$ ipython --no-banner

In [1]: import numpy as np

In [2]: np.set_printoptions(suppress=True, linewidth=160)

In [3]: tidy = lambda a: np.round(a, 2) + 0

In [4]: feats = np.load("out7.npy")

In [5]: feats
Out[5]: 
array([[ 1,  1, -1, -1,  1,  1, -1, -1],
       [ 1,  1,  1,  1, -1, -1, -1, -1],
       [ 1, -1,  1, -1,  1, -1,  1, -1]])

In [6]: other = feats / np.linalg.norm(feats, axis=1, keepdims=True)

In [7]: gram = other @ other.T

In [8]: (gram - 2 * np.eye(3)).round(6).argmax(axis=1)
Out[8]: array([1, 0, 0])

In [9]: (np.abs(gram) > 0.9).astype(int)
Out[9]: 
array([[1, 0, 0],
       [0, 1, 0],
       [0, 0, 1]])

In [10]: tidy(gram[1])
Out[10]: array([0., 1., 0.])

In [11]: tidy(np.linalg.norm(other, axis=1))
Out[11]: array([1., 1., 1.])

In [12]: tidy(gram)
Out[12]: 
array([[1., 0., 0.],
       [0., 1., 0.],
       [0., 0., 1.]])

In [13]: w1 = np.array([[-3, -2, 0, -3, -1],
    ...:     [-2, 1, 3, 0, 0],
    ...:     [3, -3, -1, -3, -3],
    ...:     [3, 0, -2, 2, 1],
    ...:     [-2, 3, -1, -1, -1],
    ...:     [2, 0, -3, 0, 1],
    ...:     [0, -1, -3, -1, -3],
    ...:     [-1, -1, -1, -3, 2]])

In [14]: c = np.array([1, -2, 0, 1, -1])

In [15]: H = np.maximum(feats @ w1 + c, 0)

In [16]: H
Out[16]: 
array([[0, 5, 6, 2, 1],
       [3, 0, 8, 2, 0],
       [0, 0, 0, 0, 0]])

In [17]: tidy((H > 0).mean(axis=0))
Out[17]: array([0.33, 0.33, 0.67, 0.67, 0.33])

In [18]: np.linalg.matrix_rank(H)
Out[18]: np.int64(2)

In [19]: W2 = np.array([[-5, -1], [2, 5], [5, 1], [-4, 2], [4, 3]])

In [20]: w1 @ W2
Out[20]: 
array([[ 19, -16],
       [ 27,  10],
       [-26, -34],
       [-29,   2],
       [ 11,  11],
       [-21,  -2],
       [-25, -19],
       [ 18,  -5]])
